In [1]: import numpy as np

In [2]: from numpy import linalg as LA

In [3]: np.set_printoptions(precision=2, suppress=True, linewidth=200)

In [4]: W0 = np.loadtxt("run11.csv", delimiter=",")

In [5]: W0
Out[5]: 
array([[4., 1., 3.],
       [0., 1., 0.],
       [0., 0., 4.],
       [0., 0., 0.]])

In [6]: def softmax(z):
   ...:     e = np.exp(z - z.max(axis=-1, keepdims=True))
   ...:     return e / e.sum(axis=-1, keepdims=True)
   ...: 

In [7]: softmax(W0).sum(axis=1)
Out[7]: array([1., 1., 1., 1.])

In [8]: np.round(softmax(10 * W0[2]), 2) + 0
Out[8]: array([0., 0., 1.])

In [9]: scores = W0 @ W0.T / np.sqrt(3)

In [10]: softmax(scores)[2] @ W0
Out[10]: array([0.36, 0.09, 3.91])

In [11]: E = np.load("out19.npy")

In [12]: E
Out[12]: 
array([[ 7.,  3.,  1., -1., -8.],
       [-4.,  2., -3.,  8.,  4.],
       [ 1.,  9.,  9.,  1.,  7.],
       [ 0.,  0.,  0., -3., -1.],
       [ 0.,  0.,  0.,  1., -1.]])

In [13]: G = E.T @ E

In [14]: G
Out[14]: 
array([[ 66.,  22.,  28., -38., -65.],
       [ 22.,  94.,  78.,  22.,  47.],
       [ 28.,  78.,  91., -16.,  43.],
       [-38.,  22., -16.,  76.,  49.],
       [-65.,  47.,  43.,  49., 131.]])

In [15]: np.allclose(G, G.T)
Out[15]: True

In [16]: (E @ E.T).shape
Out[16]: (5, 5)

In [17]: LA.eigvalsh(G)[::-1]
Out[17]: array([230.3 , 169.48,  55.52,   2.23,   0.47])

In [18]: LA.svd(E, compute_uv=False) ** 2
Out[18]: array([230.3 , 169.48,  55.52,   2.23,   0.47])

In [19]: A2 = LA.inv(E)

In [20]: np.allclose(A2, E.T)
Out[20]: False

In [21]: round(float(LA.slogdet(E)[0]), 2)
Out[21]: 1.0

In [22]: round(float(LA.cond(E)), 2)
Out[22]: 22.16

In [23]: np.round(E @ A2, 2) + 0
Out[23]: 
array([[1., 0., 0., 0., 0.],
       [0., 1., 0., 0., 0.],
       [0., 0., 1., 0., 0.],
       [0., 0., 0., 1., 0.],
       [0., 0., 0., 0., 1.]])

In [24]: LA.inv(A2)
Out[24]: 
array([[ 7.,  3.,  1., -1., -8.],
       [-4.,  2., -3.,  8.,  4.],
       [ 1.,  9.,  9.,  1.,  7.],
       [-0., -0., -0., -3., -1.],
       [-0., -0., -0.,  1., -1.]])

In [25]: A2
Out[25]: 
array([[ 0.12, -0.05, -0.03, -0.47, -0.88],
       [ 0.09,  0.16,  0.05,  0.39, -0.11],
       [-0.1 , -0.16,  0.07, -0.11,  0.77],
       [-0.  , -0.  , -0.  , -0.25,  0.25],
       [-0.  , -0.  , -0.  , -0.25, -0.75]])

In [26]: x = np.array([-1, 0, 3, -1, 1])

In [27]: np.einsum("ij,j->i", E, x)
Out[27]: array([-11.,  -9.,  32.,   2.,  -2.])

In [28]: E * x
Out[28]: 
array([[-7.,  0.,  3.,  1., -8.],
       [ 4.,  0., -9., -8.,  4.],
       [-1.,  0., 27., -1.,  7.],
       [-0.,  0.,  0.,  3., -1.],
       [-0.,  0.,  0., -1., -1.]])

In [29]: LA.norm(E @ x) <= LA.norm(E, 2) * LA.norm(x) + 1e-9
Out[29]: np.True_

In [30]: (E @ x).argmax()
Out[30]: np.int64(2)

In [31]: E @ (2 * x)
Out[31]: array([-22., -18.,  64.,   4.,  -4.])

In [32]: (E + E.T) / 2
Out[32]: 
array([[ 7. , -0.5,  1. , -0.5, -4. ],
       [-0.5,  2. ,  3. ,  4. ,  2. ],
       [ 1. ,  3. ,  9. ,  0.5,  3.5],
       [-0.5,  4. ,  0.5, -3. ,  0. ],
       [-4. ,  2. ,  3.5,  0. , -1. ]])

In [33]: (E - E.T) / 2
Out[33]: 
array([[ 0. ,  3.5,  0. , -0.5, -4. ],
       [-3.5,  0. , -6. ,  4. ,  2. ],
       [ 0. ,  6. ,  0. ,  0.5,  3.5],
       [ 0.5, -4. , -0.5,  0. , -1. ],
       [ 4. , -2. , -3.5,  1. ,  0. ]])

In [34]: np.allclose(E @ E.T, E.T @ E)
Out[34]: False

In [35]: A = np.load("arr.npy")

In [36]: A
Out[36]: 
array([[-2.,  1.,  0.,  0.],
       [ 0., -2.,  1.,  0.],
       [ 0.,  0., -2.,  1.],
       [ 0.,  0.,  0., -2.]])

In [37]: A2 = np.array([[2, -1], [-2, 2], [0, -1]])

In [38]: LA.matrix_rank(np.vstack([W0, A2.T]))
Out[38]: np.int64(3)

In [39]: LA.matrix_rank(W0 @ A2)
Out[39]: np.int64(2)

In [40]: W0 @ A2
Out[40]: 
array([[ 6., -5.],
       [-2.,  2.],
       [ 0., -4.],
       [ 0.,  0.]])

In [41]: np.einsum("ik,kj->ij", W0, A2)
Out[41]: 
array([[ 6., -5.],
       [-2.,  2.],
       [ 0., -4.],
       [ 0.,  0.]])

In [42]: data = np.load("test5.npy")

In [43]: data
Out[43]: 
array([[ 0,  0,  0,  8,  0],
       [18,  3,  6, 18, 16],
       [19,  7,  6, 13, 17],
       [ 7,  0,  0,  6,  5],
       [26,  9, 10, 17, 24],
       [ 0,  0,  0,  1,  0],
       [13,  3,  5, 13, 11],
       [ 0,  0,  0,  7,  0],
       [20,  9,  4,  8, 18],
       [ 9,  5,  0,  0,  7],
       [ 1,  0,  0,  0,  0],
       [ 3,  0,  1, 10,  1],
       [ 0,  0,  0,  0,  0],
       [10,  9,  2,  7,  8],
       [20,  9,  8, 15, 18],
       [22,  9,  7, 15, 20],
       [ 8,  1,  0,  1,  6],
       [ 6,  7,  0,  4,  4],
       [15,  3,  1, 10, 13],
       [27,  9, 10, 19, 25],
       [14,  3,  5, 15, 12],
       [ 4,  3,  0,  7,  2],
       [ 7,  5,  2,  8,  5],
       [14,  9,  6, 13, 12],
       [13,  3,  1,  6, 11],
       [ 8,  5,  0,  3,  6],
       [ 0,  3,  0,  0,  0],
       [ 7,  3,  1, 12,  5],
       [ 0,  0,  0,  2,  0],
       [ 6,  3,  0,  0,  4],
       [ 1,  0,  1,  7,  0],
       [ 0,  0,  0,  4,  0],
       [14,  5,  4, 12, 12],
       [16,  7,  1,  5, 14],
       [ 3,  0,  0,  4,  1],
       [ 5,  7,  0,  2,  3]])

In [44]: Xc = (data - data.mean(axis=0)) / data.std(axis=0)

In [45]: np.argwhere(np.abs(Xc) > 2)
Out[45]: 
array([[ 4,  0],
       [ 4,  2],
       [ 4,  4],
       [19,  0],
       [19,  2],
       [19,  3],
       [19,  4]])

In [46]: b = LA.lstsq(np.delete(Xc, 4, axis=1), Xc[:, 4])[0]

In [47]: round(1 - np.var(Xc[:, 4] - np.delete(Xc, 4, axis=1) @ b), 2)
Out[47]: np.float64(1.0)

In [48]: b
Out[48]: array([ 0.96, -0.03,  0.12, -0.05])
